$ python3 -q
>>> import numpy as np
>>> from numpy import linalg as LA
>>> np.set_printoptions(precision=1, suppress=True, linewidth=120)
>>> A2 = np.array([[9, -4, 2, 0, -4, 9],
...     [0, 4, 0, -7, 3, 0],
...     [9, -1, 5, 9, 8, 8],
...     [-3, 2, -7, 3, 9, -3],
...     [-1, 2, -7, -4, -4, 4],
...     [8, 8, 6, -2, -4, 2]])
>>> J = np.tril(A2)
>>> print(J)
[[ 9  0  0  0  0  0]
 [ 0  4  0  0  0  0]
 [ 9 -1  5  0  0  0]
 [-3  2 -7  3  0  0]
 [-1  2 -7 -4 -4  0]
 [ 8  8  6 -2 -4  2]]
>>> x0 = np.array([-2, 0, 2, 0, -2, 0])
>>> rhs = J @ x0
>>> print(rhs)
[-18   0  -8  -8  -4   4]
>>> print(np.round(LA.solve(J, rhs), 1) + 0)
[-2.  0.  2.  0. -2.  0.]
>>> print(np.round(LA.solve(J, rhs + J[:, 1]), 1) + 0)
[-2.  1.  2.  0. -2.  0.]
>>> print(LA.solve(J.T, J[1]))
[ 0.  1.  0.  0. -0.  0.]
>>> rng = np.random.default_rng(188425)
>>> lab = rng.permutation(6)
>>> print(lab)
[2 3 5 0 1 4]
>>> A2 = J[lab][:, lab]
>>> print(np.allclose(A2, J))
False
>>> print(A2)
[[ 5  0  0  9 -1  0]
 [-7  3  0 -3  2  0]
 [ 6 -2  2  8  8 -4]
 [ 0  0  0  9  0  0]
 [ 0  0  0  0  4  0]
 [-7 -4  0 -1  2 -4]]
>>> print(np.trace(A2))
19
>>> print(A2 @ A2)
[[ 25   0   0 126  -9   0]
 [-56   9   0 -99  21   0]
 [ 84   6   4 152  30   8]
 [  0   0   0  81   0   0]
 [  0   0   0   0  16   0]
 [ 21   4   0 -56  -1  16]]
>>> print(np.allclose(A2 @ A2.T, A2.T @ A2))
False
>>> print(np.trace(A2))
19
>>> t3 = np.stack([J, 4 * J, J[::-1]])
>>> print(LA.norm(t3, axis=(1, 2)))
[23.4 93.7 23.4]
>>> print(t3.shape)
(3, 6, 6)
>>> print((t3 @ J.T).shape)
(3, 6, 6)
>>> print(np.einsum("bij,cij->bc", t3, t3))
[[ 549 2196   32]
 [2196 8784  128]
 [  32  128  549]]
>>> print(t3.sum(axis=0))
[[ 53   8   6  -2  -4   2]
 [ -1  22  -7  -4  -4   0]
 [ 42  -3  18   3   0   0]
 [ -6   9 -30  15   0   0]
 [ -5  14 -35 -20 -20   0]
 [ 49  40  30 -10 -20  10]]
>>> F = np.loadtxt("run5.csv", delimiter=",")
>>> print(F)
[[ 1. -2.  4. -8.]
 [ 1. -1.  1. -1.]
 [ 1.  0.  0.  0.]]
>>> A2 = F / LA.norm(F, axis=1, keepdims=True)
>>> C2 = A2 @ A2.T
>>> print(np.argwhere(np.triu(np.abs(C2) > 0.95, 1)))
[]
>>> print((np.abs(C2) > 0.9).astype(int))
[[1 0 0]
 [0 1 0]
 [0 0 1]]
>>> print(C2[1])
[0.8 1.  0.5]
>>> A2 = F + rng.integers(-2, 3, (3, 1)) @ rng.integers(-2, 3, (1, 4))
>>> print(A2)
[[-3.  2.  0. -8.]
 [ 3. -3.  3. -1.]
 [ 5. -4.  4.  0.]]
>>> print(np.round(LA.svd(A2 - F, compute_uv=False), 1) + 0)
[10.4  0.   0. ]
>>> print(A2 - F)
[[-4.  4. -4.  0.]
 [ 2. -2.  2.  0.]
 [ 4. -4.  4.  0.]]
>>> print(np.abs(A2 - F).sum(axis=1))
[12.  6. 12.]
>>> print(F.reshape(2, -1))
[[ 1. -2.  4. -8.  1. -1.]
 [ 1. -1.  1.  0.  0.  0.]]
>>> print(F.reshape(-1, 2))
[[ 1. -2.]
 [ 4. -8.]
 [ 1. -1.]
 [ 1. -1.]
 [ 1.  0.]
 [ 0.  0.]]
>>> t3 = F.reshape(3, 2, -1)
>>> print(np.swapaxes(t3, 1, 2)[1])
[[ 1.  1.]
 [-1. -1.]]
>>> print(t3.transpose(1, 0, 2))
[[[ 1. -2.]
  [ 1. -1.]
  [ 1.  0.]]

 [[ 4. -8.]
  [ 1. -1.]
  [ 0.  0.]]]
>>> print(t3.shape)
(3, 2, 2)
>>> print(np.einsum("ihd,jhd->hij", t3, t3).shape)
(2, 3, 3)
>>> print(np.einsum("ihd,ihd->ih", t3, t3))
[[ 5. 80.]
 [ 2.  2.]
 [ 1.  0.]]
